% ipython --no-banner

In [1]: import numpy as np

In [2]: np.set_printoptions(suppress=True, linewidth=100)

In [3]: J = np.array([[2, 0, 0, 0, 0, 0, -2],
   ...:     [0, -2, 1, 0, 0, 2, 0],
   ...:     [0, -1, 0, -2, 0, -1, 0],
   ...:     [0, -2, 1, -2, 0, 1, 0],
   ...:     [2, 0, 0, 0, 0, 0, 2],
   ...:     [0, 1, 1, 2, 0, 1, 0],
   ...:     [1, 0, 0, 0, 1, 0, 1]])

In [4]: rng = np.random.default_rng(96512)

In [5]: labels = rng.permutation(7)

In [6]: labels
Out[6]: array([2, 0, 1, 3, 5, 4, 6])

In [7]: M2 = J[labels][:, labels]

In [8]: round(np.linalg.det(M2), 1), round(float(np.linalg.det(J[labels])), 1)
Out[8]: (np.float64(-32.0), 32.0)

In [9]: np.diag(M2)
Out[9]: array([ 0,  2, -2, -2,  1,  0,  1])

In [10]: np.allclose(M2, J)
Out[10]: False

In [11]: O, R = np.linalg.qr(J)

In [12]: R.round(1)
Out[12]: 
array([[-3. ,  0. ,  0. ,  0. , -0.3,  0. , -0.3],
       [ 0. ,  3.2, -0.9,  2.5,  0. , -1.3,  0. ],
       [ 0. ,  0. ,  1.4,  1.7,  0. ,  1.9,  0. ],
       [ 0. ,  0. ,  0. ,  1.7,  0. ,  1.2,  0. ],
       [ 0. ,  0. ,  0. ,  0. ,  0.9,  0. ,  0.9],
       [ 0. ,  0. ,  0. ,  0. ,  0. , -0.5,  0. ],
       [ 0. ,  0. ,  0. ,  0. ,  0. ,  0. ,  2.8]])

In [13]: np.round(O @ R, 1) + 0
Out[13]: 
array([[ 2.,  0.,  0.,  0.,  0.,  0., -2.],
       [ 0., -2.,  1.,  0.,  0.,  2.,  0.],
       [ 0., -1.,  0., -2.,  0., -1.,  0.],
       [ 0., -2.,  1., -2.,  0.,  1.,  0.],
       [ 2.,  0.,  0.,  0.,  0.,  0.,  2.],
       [ 0.,  1.,  1.,  2.,  0.,  1.,  0.],
       [ 1.,  0.,  0.,  0.,  1.,  0.,  1.]])

In [14]: O.shape, R.shape
Out[14]: ((7, 7), (7, 7))

In [15]: np.trace(O @ O.T)
Out[15]: np.float64(7.0)

In [16]: O.round(1) + 0
Out[16]: 
array([[-0.7,  0. ,  0. ,  0. , -0.2,  0. , -0.7],
       [ 0. , -0.6,  0.3,  0.7,  0. ,  0.3,  0. ],
       [ 0. , -0.3, -0.2, -0.5,  0. ,  0.8,  0. ],
       [ 0. , -0.6,  0.3, -0.5,  0. , -0.5,  0. ],
       [-0.7,  0. ,  0. ,  0. , -0.2,  0. ,  0.7],
       [ 0. ,  0.3,  0.9, -0.2,  0. ,  0.3,  0. ],
       [-0.3,  0. ,  0. ,  0. ,  0.9,  0. ,  0. ]])
